$ python -q
>>> import numpy as np
>>> np.set_printoptions(suppress=True, linewidth=120)
>>> rng = np.random.default_rng(784998)
>>> z = rng.integers(0, 2, 7)
>>> feats = np.triu((z[:, None] == z) & (rng.random((7, 7)) < 0.8), 1).astype(int)
>>> feats += feats.T
>>> feats
array([[0, 0, 0, 1, 0, 0, 0],
       [0, 0, 1, 0, 1, 0, 0],
       [0, 1, 0, 0, 1, 1, 1],
       [1, 0, 0, 0, 0, 0, 0],
       [0, 1, 1, 0, 0, 1, 1],
       [0, 0, 1, 0, 1, 0, 0],
       [0, 0, 1, 0, 1, 0, 0]])
>>> # column 5 repeats column 1
>>> np.round(np.linalg.eigvalsh(feats).min(), 2)
np.float64(-2.0)
>>> np.all(np.linalg.eigvalsh(feats) > 0)
np.False_
>>> [round(float(np.linalg.det(feats[:i, :i])), 2) + 0 for i in range(1, 8)]
[0.0, 0.0, 0.0, 1.0, -2.0, 0.0, 0.0]
>>> np.allclose(feats @ feats.T, feats.T @ feats)
True
>>> print(round(np.abs(np.linalg.eigvals(feats)).max(), 2))
3.0
>>> (feats + feats.T) / 2
array([[0., 0., 0., 1., 0., 0., 0.],
       [0., 0., 1., 0., 1., 0., 0.],
       [0., 1., 0., 0., 1., 1., 1.],
       [1., 0., 0., 0., 0., 0., 0.],
       [0., 1., 1., 0., 0., 1., 1.],
       [0., 0., 1., 0., 1., 0., 0.],
       [0., 0., 1., 0., 1., 0., 0.]])
>>> np.allclose(feats, feats.T)
True
>>> ev, vecs = np.linalg.eigh(feats)
>>> np.round(vecs.T @ vecs, 2) + 0
array([[1., 0., 0., 0., 0., 0., 0.],
       [0., 1., 0., 0., 0., 0., 0.],
       [0., 0., 1., 0., 0., 0., 0.],
       [0., 0., 0., 1., 0., 0., 0.],
       [0., 0., 0., 0., 1., 0., 0.],
       [0., 0., 0., 0., 0., 1., 0.],
       [0., 0., 0., 0., 0., 0., 1.]])
>>> print(np.abs(vecs[:, -1]).round(6).argmax())
2
>>> np.round(vecs.T @ feats @ vecs, 2) + 0
array([[-2.,  0.,  0.,  0.,  0.,  0.,  0.],
       [ 0., -1.,  0.,  0.,  0.,  0.,  0.],
       [ 0.,  0., -1.,  0.,  0.,  0.,  0.],
       [ 0.,  0.,  0.,  0.,  0.,  0.,  0.],
       [ 0.,  0.,  0.,  0.,  0.,  0.,  0.],
       [ 0.,  0.,  0.,  0.,  0.,  1.,  0.],
       [ 0.,  0.,  0.,  0.,  0.,  0.,  3.]])
>>> np.round(np.linalg.svd(feats, compute_uv=False), 2) + 0
array([3., 2., 1., 1., 1., 0., 0.])
>>> np.round(np.linalg.eigvalsh(feats @ feats), 2) + 0
array([0., 0., 1., 1., 1., 4., 9.])
>>> ev.round(2) + 0
array([-2., -1., -1.,  0.,  0.,  1.,  3.])
>>> np.round(vecs @ np.diag(ev) @ vecs.T, 2) + 0
array([[0., 0., 0., 1., 0., 0., 0.],
       [0., 0., 1., 0., 1., 0., 0.],
       [0., 1., 0., 0., 1., 1., 1.],
       [1., 0., 0., 0., 0., 0., 0.],
       [0., 1., 1., 0., 0., 1., 1.],
       [0., 0., 1., 0., 1., 0., 0.],
       [0., 0., 1., 0., 1., 0., 0.]])
>>> np.round(np.sort(np.linalg.eigvals(feats).real), 2) + 0
array([-2., -1., -1.,  0.,  0.,  1.,  3.])
>>> (np.linalg.matrix_power((feats != 0) + (feats.T != 0) + np.eye(7), 7) > 0).astype(int)
array([[1, 0, 0, 1, 0, 0, 0],
       [0, 1, 1, 0, 1, 1, 1],
       [0, 1, 1, 0, 1, 1, 1],
       [1, 0, 0, 1, 0, 0, 0],
       [0, 1, 1, 0, 1, 1, 1],
       [0, 1, 1, 0, 1, 1, 1],
       [0, 1, 1, 0, 1, 1, 1]])
>>> print(np.flatnonzero(np.linalg.matrix_power((feats != 0) + (feats.T != 0) + np.eye(7), 7)[3]))
[0 3]
